$ python3 -q
>>> import numpy as np
>>> np.set_printoptions(precision=2, suppress=True, linewidth=160)
>>> def tidy(a):
...     return np.round(a, 2) + 0
... 
>>> A2 = np.array([[0, 3, -2],
...     [-3, 1, -2],
...     [-1, 0, 2],
...     [1, 3, 3],
...     [-2, 3, -1],
...     [-2, 0, 2],
...     [-2, 1, -2],
...     [0, 0, 2],
...     [-3, 2, 0],
...     [-2, 1, -3]])
>>> C = np.array([[0, -2, 1, -1, 2, 0], [-2, 2, 0, 0, 0, 2], [1, -1, 2, 2, -1, 2]])
>>> K = A2 @ C
>>> K
array([[-8,  8, -4, -4,  2,  2],
       [-4, 10, -7, -1, -4, -2],
       [ 2,  0,  3,  5, -4,  4],
       [-3,  1,  7,  5, -1, 12],
       [-7, 11, -4,  0, -3,  4],
       [ 2,  2,  2,  6, -6,  4],
       [-4,  8, -6, -2, -2, -2],
       [ 2, -2,  4,  4, -2,  4],
       [-4, 10, -3,  3, -6,  4],
       [-5,  9, -8, -4, -1, -4]])
>>> # rank 3
>>> Uu, sig, VT = np.linalg.svd(K)
>>> tidy(sig)
array([30.68, 21.81, 11.13,  0.  ,  0.  ,  0.  ])
>>> np.argmax(sig[:-1] / (sig[1:] + 1e-6)) + 1
np.int64(3)
>>> A2 = Uu[:, :3] @ np.diag(sig[:3]) @ VT[:3]
>>> tidy(A2)
array([[-8.,  8., -4., -4.,  2.,  2.],
       [-4., 10., -7., -1., -4., -2.],
       [ 2.,  0.,  3.,  5., -4.,  4.],
       [-3.,  1.,  7.,  5., -1., 12.],
       [-7., 11., -4.,  0., -3.,  4.],
       [ 2.,  2.,  2.,  6., -6.,  4.],
       [-4.,  8., -6., -2., -2., -2.],
       [ 2., -2.,  4.,  4., -2.,  4.],
       [-4., 10., -3.,  3., -6.,  4.],
       [-5.,  9., -8., -4., -1., -4.]])
>>> rank = np.linalg.matrix_rank(K)
>>> rank
np.int64(3)
>>> ns = np.linalg.svd(K)[2][rank:].T
>>> [int(np.linalg.matrix_rank(K[:, :j + 1])) for j in range(6)]
[1, 2, 3, 3, 3, 3]
>>> [int(np.linalg.matrix_rank(np.delete(K, i, axis=0))) for i in range(10)]
[3, 3, 3, 3, 3, 3, 3, 3, 3, 3]
>>> print([int(np.linalg.matrix_rank(K[:i])) for i in range(1, len(K) + 1)])
[1, 2, 3, 3, 3, 3, 3, 3, 3, 3]
>>> m1 = np.load("out16.npy")
>>> m1
array([[11.,  0.,  6.,  6., -9., -9., -9., -3.,  6., -3., -3.,  9.,  3.,  9.],
       [ 0.,  2.,  0.,  0.,  0.,  0.,  0.,  0.,  0.,  0.,  0.,  0.,  0.,  0.],
       [ 6.,  0.,  6.,  4., -6., -6., -6., -2.,  4., -2., -2.,  6.,  2.,  6.],
       [ 6.,  0.,  4.,  6., -6., -6., -6., -2.,  4., -2., -2.,  6.,  2.,  6.],
       [-9.,  0., -6., -6., 11.,  9.,  9.,  3., -6.,  3.,  3., -9., -3., -9.],
       [-9.,  0., -6., -6.,  9., 11.,  9.,  3., -6.,  3.,  3., -9., -3., -9.],
       [-9.,  0., -6., -6.,  9.,  9., 11.,  3., -6.,  3.,  3., -9., -3., -9.],
       [-3.,  0., -2., -2.,  3.,  3.,  3.,  3., -2.,  1.,  1., -3., -1., -3.],
       [ 6.,  0.,  4.,  4., -6., -6., -6., -2.,  6., -2., -2.,  6.,  2.,  6.],
       [-3.,  0., -2., -2.,  3.,  3.,  3.,  1., -2.,  3.,  1., -3., -1., -3.],
       [-3.,  0., -2., -2.,  3.,  3.,  3.,  1., -2.,  1.,  3., -3., -1., -3.],
       [ 9.,  0.,  6.,  6., -9., -9., -9., -3.,  6., -3., -3., 11.,  3.,  9.],
       [ 3.,  0.,  2.,  2., -3., -3., -3., -1.,  2., -1., -1.,  3.,  3.,  3.],
       [ 9.,  0.,  6.,  6., -9., -9., -9., -3.,  6., -3., -3.,  9.,  3., 11.]])
>>> # symmetric, so the eigenvalues are real
>>> vec = np.array([-6, 2, -3, -4, -7, 5, 7, 4, -2, 6, -6, -8, -8, 2])
>>> h = np.maximum(m1 @ vec, 0)
>>> print(np.maximum(m1 @ vec, 0) - np.maximum(-m1 @ vec, 0))
[-255.    4. -168. -170.  229.  253.  257.   89. -166.   93.   69. -259.  -97. -239.]
>>> print(np.flatnonzero(h > 1e-9))
[ 1  4  5  6  7  9 10]
>>> Uu, sig, VT = np.linalg.svd(m1)
>>> np.argmax(sig[:-1] / (sig[1:] + 1e-6)) + 1
np.int64(1)
>>> A2 = Uu[:, :1] @ np.diag(sig[:1]) @ VT[:1]
>>> tidy(np.linalg.norm(m1 - A2, 2)), tidy(sig[1])
(np.float64(2.0), np.float64(2.0))
>>> np.linalg.matrix_rank(A2)
np.int64(1)
>>> tidy(np.linalg.norm(m1 - A2) / np.linalg.norm(m1))
np.float64(0.1)
>>> A2 = np.linalg.inv(m1)
>>> tidy(np.linalg.cond(m1))
np.float64(36.0)
>>> rng = np.random.default_rng(3133)
>>> labels = rng.permutation(14)
>>> labels
array([ 6,  8,  2, 12,  0,  3, 11, 10,  4,  1,  9, 13,  7,  5])
>>> A2 = m1[labels][:, labels]
>>> np.trace(A2)
np.float64(98.0)
>>> E = np.load("case2.npy")
>>> E
array([[5., 1., 0., 0., 0., 0., 0., 0.],
       [0., 5., 1., 0., 0., 0., 0., 0.],
       [0., 0., 5., 1., 0., 0., 0., 0.],
       [0., 0., 0., 5., 1., 0., 0., 0.],
       [0., 0., 0., 0., 5., 1., 0., 0.],
       [0., 0., 0., 0., 0., 5., 1., 0.],
       [0., 0., 0., 0., 0., 0., 5., 1.],
       [0., 0., 0., 0., 0., 0., 0., 5.]])
>>> # triangular: eigenvalues sit on the diagonal
>>> tidy(np.linalg.norm(E, 1)), tidy(np.linalg.norm(E, np.inf))
(np.float64(6.0), np.float64(6.0))
>>> print(tidy(np.linalg.norm(E[6], 1)), tidy(np.linalg.norm(E[6], np.inf)))
6.0 5.0
>>> np.linalg.norm(E, axis=1).argmax()
np.int64(0)
>>> tidy(np.linalg.norm(E, axis=0))
array([5. , 5.1, 5.1, 5.1, 5.1, 5.1, 5.1, 5.1])
>>> W0 = np.diag(np.array([-2, 1, 2, -2, 2, -2, 1, -1, 0, -2])) + 3 * np.eye(10, k=1) + 3 * np.eye(10, k=-1)
>>> W0
array([[-2.,  3.,  0.,  0.,  0.,  0.,  0.,  0.,  0.,  0.],
       [ 3.,  1.,  3.,  0.,  0.,  0.,  0.,  0.,  0.,  0.],
       [ 0.,  3.,  2.,  3.,  0.,  0.,  0.,  0.,  0.,  0.],
       [ 0.,  0.,  3., -2.,  3.,  0.,  0.,  0.,  0.,  0.],
       [ 0.,  0.,  0.,  3.,  2.,  3.,  0.,  0.,  0.,  0.],
       [ 0.,  0.,  0.,  0.,  3., -2.,  3.,  0.,  0.,  0.],
       [ 0.,  0.,  0.,  0.,  0.,  3.,  1.,  3.,  0.,  0.],
       [ 0.,  0.,  0.,  0.,  0.,  0.,  3., -1.,  3.,  0.],
       [ 0.,  0.,  0.,  0.,  0.,  0.,  0.,  3.,  0.,  3.],
       [ 0.,  0.,  0.,  0.,  0.,  0.,  0.,  0.,  3., -2.]])
>>> # symmetric, so the eigenvalues are real
>>> evals, evecs = np.linalg.eigh(W0)
>>> vec = np.array([-1, -2, 0, 0, -1, -2, -2, 1, -1, -1])
>>> tidy(np.linalg.eigvalsh(W0[1:, 1:]))
array([-6.12, -5.26, -4.03, -2.04, -0.59,  2.08,  3.88,  5.07,  6.01])
>>> (np.sign(evecs[:, -1].round(6)) == np.sign(evecs[0, -1].round(6))).astype(int)
array([1, 1, 1, 1, 1, 1, 1, 1, 1, 1])
>>> print(vec @ W0 @ vec)
33.0
>>> print(np.abs(W0).sum(axis=1).max(), tidy(np.abs(evals).max()))
8.0 6.16
